>>> import numpy as np
>>> np.set_printoptions(suppress=True, linewidth=160)
>>> rd = lambda a: np.round(a, 4) + 0
>>> arr = np.load("sample10.npy")
>>> print(arr)
[[ 4  0  0  0  0  0]
 [ 0  4  0  0  0  0]
 [ 0  0  2  0  0  0]
 [ 0  0  0  0  0  0]
 [ 0  0  0  0  3  0]
 [ 0  0  0  0  0 -3]]
>>> vals, V = np.linalg.eigh(arr)
>>> vec = np.array([0, -2, 1, -2, 2, -2])
>>> print(V * np.abs(vals) @ V.T)
[[4. 0. 0. 0. 0. 0.]
 [0. 4. 0. 0. 0. 0.]
 [0. 0. 2. 0. 0. 0.]
 [0. 0. 0. 0. 0. 0.]
 [0. 0. 0. 0. 3. 0.]
 [0. 0. 0. 0. 0. 3.]]
>>> print(np.abs(arr).sum(axis=1).max(), np.abs(vals).max())
4 4.0
>>> print(rd(np.linalg.eigvalsh(arr[1:, 1:])))
[-3.  0.  2.  3.  4.]
>>> r = np.linalg.matrix_rank(arr)
>>> print(r)
5
>>> ns = np.linalg.svd(arr)[2][r:].T
>>> print(arr @ ns)
[[0.]
 [0.]
 [0.]
 [0.]
 [0.]
 [0.]]
>>> print([int(np.linalg.matrix_rank(np.delete(arr, i, axis=0))) for i in range(6)])
[4, 4, 4, 5, 4, 4]
>>> print([int(np.linalg.matrix_rank(arr[:, :j + 1])) for j in range(6)])
[1, 2, 3, 3, 4, 5]
>>> print(np.allclose(arr @ ns, 0))
True
>>> left, sv, vt = np.linalg.svd(arr)
>>> print(sv)
[4. 4. 3. 3. 2. 0.]
>>> A2 = left[:, :5] @ np.diag(sv[:5]) @ vt[:5]
>>> print(np.linalg.matrix_rank(A2))
5
>>> print(rd(np.linalg.norm(arr - A2, 2)), sv[5])
0.0 0.0
>>> print(A2)
[[ 4.  0.  0.  0.  0.  0.]
 [ 0.  4.  0.  0.  0.  0.]
 [ 0.  0.  2.  0.  0.  0.]
 [ 0.  0.  0.  0.  0.  0.]
 [ 0.  0.  0.  0.  3.  0.]
 [ 0.  0.  0.  0.  0. -3.]]
>>> w1 = np.array([[-1, -1, -1, -2, 1, 1],
...     [1, 0, 0, -2, 1, 2],
...     [2, 2, -2, -1, -1, -1],
...     [1, -2, 2, -2, 0, 0],
...     [-1, 1, 2, -1, -1, -2],
...     [-2, 1, -2, -1, -2, -2]])
>>> c = np.array([-2, 1, -2, -2, 1, -2])
>>> hid = np.maximum(arr @ w1 + c, 0)
>>> print((hid > 0).astype(int))
[[0 0 0 0 1 1]
 [1 1 0 0 1 1]
 [1 1 0 0 0 0]
 [0 1 0 0 1 0]
 [0 1 1 0 0 0]
 [1 0 1 1 1 1]]
>>> basis = np.array([[2, 2], [0, -1], [0, -2], [0, 2], [2, 1], [-2, -2]])
>>> print(hid @ basis)
[[  6   1]
 [  2  -4]
 [  4  -1]
 [  2   0]
 [  0 -12]
 [ 14   1]]
>>> print(w1 @ basis)
[[-2 -4]
 [ 0 -5]
 [ 4  5]
 [ 2 -4]
 [ 0 -6]
 [-4 -1]]
>>> print([round(float(x), 4) for x in np.linalg.svd(arr, compute_uv=False)[:3]])
[4.0, 4.0, 3.0]
>>> print(np.linalg.matrix_rank(arr, rtol=0.1))
5
>>> F = np.loadtxt("a.csv", delimiter=",")
>>> print(F)
[[2. 2. 6. 3. 2.]
 [2. 0. 6. 1. 3.]
 [6. 6. 0. 2. 2.]
 [3. 1. 2. 2. 4.]
 [2. 3. 2. 4. 6.]]
>>> vals, V = np.linalg.eig(F)
>>> print(rd(np.prod(vals)))
688.0
>>> print(rd(F @ V[:, 0] - vals[0] * V[:, 0]))
[0. 0. 0. 0. 0.]
>>> rng = np.random.default_rng(488)
>>> idx = rng.permutation(5)
>>> A2 = F[:, idx] * rng.choice([-1, 1], 5)
>>> print(A2)
[[ 2.  2. -6. -2. -3.]
 [ 3.  0. -6. -2. -1.]
 [ 2.  6. -0. -6. -2.]
 [ 4.  1. -2. -3. -2.]
 [ 6.  3. -2. -2. -4.]]
>>> left, _, vt = np.linalg.svd(F.T @ A2)
>>> print(rd(np.linalg.lstsq(F, A2)[0]))
[[ 0.  0.  0. -1.  0.]
 [ 0.  1.  0.  0.  0.]
 [ 0.  0. -1.  0.  0.]
 [ 0.  0.  0.  0. -1.]
 [ 1.  0.  0.  0.  0.]]
>>> print(rd(left @ vt))
[[ 0.  0.  0. -1.  0.]
 [ 0.  1.  0.  0.  0.]
 [ 0.  0. -1.  0.  0.]
 [ 0.  0.  0.  0. -1.]
 [ 1.  0.  0.  0.  0.]]
>>> K = np.load("data.npy")
>>> print(K)
[[ 2 -2 -1  2 -1 -1  1  1 -2  2 -2  1]
 [ 1  2 -2 -1  2 -1 -1  1  1 -2  2 -2]
 [-2  1  2 -2 -1  2 -1 -1  1  1 -2  2]
 [ 2 -2  1  2 -2 -1  2 -1 -1  1  1 -2]
 [-2  2 -2  1  2 -2 -1  2 -1 -1  1  1]
 [ 1 -2  2 -2  1  2 -2 -1  2 -1 -1  1]
 [ 1  1 -2  2 -2  1  2 -2 -1  2 -1 -1]
 [-1  1  1 -2  2 -2  1  2 -2 -1  2 -1]
 [-1 -1  1  1 -2  2 -2  1  2 -2 -1  2]
 [ 2 -1 -1  1  1 -2  2 -2  1  2 -2 -1]
 [-1  2 -1 -1  1  1 -2  2 -2  1  2 -2]
 [-2 -1  2 -1 -1  1  1 -2  2 -2  1  2]]
>>> left, sv, vt = np.linalg.svd(K)
>>> V = vt[:(sv > 1e-8).sum()]
>>> vec = K[11] + -1 * K[5] + rng.integers(2) * np.eye(12)[10]
>>> print(vec)
[-3.  1.  0.  1. -2. -1.  3. -1.  0. -1.  3.  1.]
>>> print(rd(np.diag(V.T @ V)))
[0.9167 0.9167 0.9167 0.9167 0.9167 0.9167 0.9167 0.9167 0.9167 0.9167 0.9167 0.9167]
>>> W0 = np.array([[5, 2, 0, 0], [-1, 9, 0, 0], [0, 0, 5, 2], [0, 0, -1, 9]])
>>> A2 = W0 + rng.integers(-2, 3, (4, 2)) @ rng.integers(-2, 3, (2, 4))
>>> print(A2)
[[ 7  2 -4  0]
 [-1  7  3  2]
 [ 2 -2  4  4]
 [-5  4  3  5]]
>>> print(np.abs(A2 - W0).sum(axis=1))
[ 6  7  7 17]
>>> print(rd(np.linalg.svd(A2 - W0, compute_uv=False)))
[9.7575 5.2718 0.     0.    ]
>>> idx = rng.permutation(12)
>>> print(idx)
[ 1  6  4  2 11  0  5  7  3  8  9 10]
>>> A2 = K[idx][:, idx]
>>> print(np.allclose(A2, K))
False
>>> print(np.trace(A2))
24
>>> print(A2)
[[ 2 -1  2 -2 -2  1 -1  1 -1  1 -2  2]
 [ 1  2 -2 -2 -1  1  1 -2  2 -1  2 -1]
 [ 2 -1  2 -2  1 -2 -2  2  1 -1 -1  1]
 [ 1 -1 -1  2  2 -2  2 -1 -2  1  1 -2]
 [-1  1 -1  2  2 -2  1 -2 -1  2 -2  1]
 [-2  1 -1 -1  1  2 -1  1  2 -2  2 -2]
 [-2 -2  1  2  1  1  2 -1 -2  2 -1 -1]
 [ 1  1  2  1 -1 -1 -2  2 -2 -2 -1  2]
 [-2  2 -2  1 -2  2 -1 -1  2 -1  1  1]
 [-1 -2 -2  1  2 -1  2  1  1  2 -2 -1]
 [-1  2  1 -1 -1  2 -2 -2  1  1  2 -2]
 [ 2 -2  1 -1 -2 -1  1  2 -1 -2  1  2]]
>>> print(rd(np.linalg.det(A2)), rd(np.linalg.det(K[idx])))
0.0 0.0
>>> vec = np.array([-2, -1, 1, 3])
>>> y = W0 @ vec
>>> c, lr = np.zeros(4), 1 / np.linalg.norm(W0, 2) ** 2
>>> for i in range(150):
...     c -= lr * W0.T @ (W0 @ c - y)
...     if i % 50 == 0: print(i, round(np.linalg.norm(W0 @ c - y), 4))
... 
0 7.7805
50 0.0
100 0.0
>>> print(rd(c))
[-2. -1.  1.  3.]
>>> print(rd(np.linalg.cond(W0)))
1.8089
>>> print(np.kron(np.eye(2, dtype=int), W0))
[[ 5  2  0  0  0  0  0  0]
 [-1  9  0  0  0  0  0  0]
 [ 0  0  5  2  0  0  0  0]
 [ 0  0 -1  9  0  0  0  0]
 [ 0  0  0  0  5  2  0  0]
 [ 0  0  0  0 -1  9  0  0]
 [ 0  0  0  0  0  0  5  2]
 [ 0  0  0  0  0  0 -1  9]]
>>> mat = np.loadtxt("dump.csv", delimiter=",")
>>> print(mat)
[[-1.6001  0.1177 -0.9664  0.3411 -0.0689 -0.3365 -0.4557  0.1343]
 [ 0.1177 -1.0093 -0.0651  1.6677 -0.1403  0.3558 -0.6333  0.066 ]
 [-0.9664 -0.0651 -0.1467  0.0956 -0.8408  1.048   0.3703 -0.3742]
 [ 0.3411  1.6677  0.0956 -0.8036  0.591   0.6243  0.3746  0.2407]
 [-0.0689 -0.1403 -0.8408  0.591  -1.3165 -0.2043  1.6379 -0.1371]
 [-0.3365  0.3558  1.048   0.6243 -0.2043 -2.3225  0.1074  0.254 ]
 [-0.4557 -0.6333  0.3703  0.3746  1.6379  0.1074 -0.6927 -0.5077]
 [ 0.1343  0.066  -0.3742  0.2407 -0.1371  0.254  -0.5077 -2.1086]]
>>> vec = np.array([1, 0, 5, 9, 1, 5, 3, 0])
>>> y = mat @ vec
>>> print(rd(y))
[-6.4807 14.5403  4.6706 -1.577   3.6218 -0.9724  4.864   0.0394]
>>> print(rd(np.linalg.solve(mat, y + mat[:, 0])))
[2. 0. 5. 9. 1. 5. 3. 0.]
>>> print(rd(np.linalg.solve(mat.T, mat[6])))
[0. 0. 0. 0. 0. 0. 1. 0.]
>>> print(rd(np.linalg.solve(mat, y)))
[1. 0. 5. 9. 1. 5. 3. 0.]
